% python3 -q
>>> import numpy as np
>>> np.set_printoptions(precision=1, suppress=True, linewidth=120, floatmode="fixed")
>>> def tidy(a):
...     return np.round(a, 1) + 0
... 
>>> m1 = np.load("block1.npy")
>>> print(m1)
[[ 0.3 -0.8 -0.3 -1.4]
 [ 1.2 -0.7 -2.6 -0.4]
 [ 0.2  0.0  2.5 -0.4]
 [ 1.2  1.1 -0.1  0.1]
 [-1.0 -0.5 -0.2  2.3]
 [-0.5  0.6  1.3  1.7]
 [ 1.1 -0.4  1.3 -1.0]
 [ 1.8 -2.1  0.5  1.2]]
>>> other = np.array([[3, 0, 3], [1, -2, 0], [-1, 1, -1], [1, -1, -1]])
>>> print(tidy(np.einsum("ij,ij->i", m1, m1)))
[2.8 8.9 6.4 2.7 6.6 5.2 4.1 9.3]
>>> print(tidy(m1 @ other))
[[-1.0  2.7  2.6]
 [ 5.1 -0.8  6.6]
 [-2.3  2.9 -1.5]
 [ 4.9 -2.4  3.6]
 [-1.0 -1.5 -5.1]
 [-0.5 -1.6 -4.5]
 [ 0.6  3.1  3.0]
 [ 4.0  3.5  3.7]]
>>> print(np.linalg.matrix_rank(m1 @ other))
3
>>> other = np.c_[m1[:, :1] @ np.array([[3]]), np.array([3, 0, 0, 1, 1, 2, 0, 0])]
>>> print(tidy(other))
[[ 0.9  3.0]
 [ 3.6  0.0]
 [ 0.6  0.0]
 [ 3.6  1.0]
 [-3.0  1.0]
 [-1.5  2.0]
 [ 3.3  0.0]
 [ 5.4  0.0]]
>>> print(np.linalg.matrix_rank(np.c_[m1, other]))
5
>>> print(tidy(np.linalg.lstsq(m1, other[:, 0])[0]))
[3.0 0.0 0.0 0.0]
>>> print(tidy(np.linalg.norm(other - m1 @ np.linalg.lstsq(m1, other)[0], axis=0)))
[0.0 3.8]
>>> data = np.loadtxt("a.csv", delimiter=",")
>>> print(data)
[[-0.5  0.2  0.9 -2.6]
 [ 2.5  3.2  0.9 -0.1]
 [-1.0 -2.7  0.9  1.4]
 [-0.8  0.4  0.1 -6.7]
 [-4.4 -7.0  3.0  2.8]
 [-2.2 -4.3  2.5  2.9]
 [-1.7 -2.2  1.8 -1.8]
 [ 0.6  2.7 -1.4 -2.9]
 [-0.3 -0.3  0.1  0.4]
 [-0.5 -2.8  3.7  3.0]
 [ 0.8  1.3 -2.3  0.3]
 [ 2.1  0.9  2.6  1.3]
 [-1.5 -2.7 -0.9  6.5]
 [-1.6 -0.8 -0.5 -3.4]
 [ 1.8  1.0  1.1  1.6]
 [-2.0 -1.7  0.2 -1.7]
 [-2.0 -4.6  2.7  3.3]
 [ 1.6  1.5  2.0 -3.5]
 [ 2.0  2.8  0.7 -6.2]
 [ 1.6 -0.7  4.3  2.2]
 [-1.2  0.1 -2.4 -2.1]]
>>> vec = np.array([0, 0, 2, 1])
>>> print(tidy(data @ np.ones(4)))
[-2.0  6.5 -1.4 -7.0 -5.6 -1.1 -3.9 -1.0 -0.1  3.4  0.1  6.9  1.4 -6.3  5.5 -5.2 -0.6  1.6 -0.7  7.4 -5.6]
>>> print(data * vec)
[[-0.0  0.0  1.8 -2.6]
 [ 0.0  0.0  1.8 -0.1]
 [-0.0 -0.0  1.8  1.4]
 [-0.0  0.0  0.2 -6.7]
 [-0.0 -0.0  6.0  2.8]
 [-0.0 -0.0  5.0  2.9]
 [-0.0 -0.0  3.6 -1.8]
 [ 0.0  0.0 -2.8 -2.9]
 [-0.0 -0.0  0.2  0.4]
 [-0.0 -0.0  7.4  3.0]
 [ 0.0  0.0 -4.6  0.3]
 [ 0.0  0.0  5.2  1.3]
 [-0.0 -0.0 -1.8  6.5]
 [-0.0 -0.0 -1.0 -3.4]
 [ 0.0  0.0  2.2  1.6]
 [-0.0 -0.0  0.4 -1.7]
 [-0.0 -0.0  5.4  3.3]
 [ 0.0  0.0  4.0 -3.5]
 [ 0.0  0.0  1.4 -6.2]
 [ 0.0 -0.0  8.6  2.2]
 [-0.0  0.0 -4.8 -2.1]]
>>> print(tidy(data @ (2 * vec)))
[ -1.6   3.4   6.4 -13.0  17.6  15.8   3.6 -11.4   1.2  20.8  -8.6  13.0   9.4  -8.8   7.6  -2.6  17.4   1.0  -9.6
  21.6 -13.8]
>>> print(np.linalg.norm(data @ vec) <= np.linalg.norm(data, 2) * np.linalg.norm(vec) + 1e-9)
True
>>> vec @ data
Traceback (most recent call last):
  File "<python-input-21>", line 1, in <module>
    vec @ data
    ~~~~^~~~~~
ValueError: matmul: Input operand 1 has a mismatch in its core dimension 0, with gufunc signature (n?,k),(k,m?)->(n?,m?) (size 21 is different from 4)
>>> Xc = data - data.mean(axis=0)
>>> left, sigma, Vh = np.linalg.svd(Xc, full_matrices=False)
>>> print(np.abs(Vh[0]).argmax())
3
>>> print(tidy(np.abs(Vh[-1])))
[0.7 0.6 0.3 0.1]
>>> print(np.abs(left[:, 0]).argmax())
4
>>> print((np.sign(left[:, 0]) == np.sign(left[0, 0])).astype(int))
[1 1 0 1 0 0 0 1 0 0 1 1 0 1 1 1 0 1 1 0 1]
>>> print(tidy(Xc.mean(axis=0)))
[0.0 0.0 0.0 0.0]
>>> print(tidy(sigma ** 2 / (sigma ** 2).sum()))
[0.7 0.2 0.1 0.0]
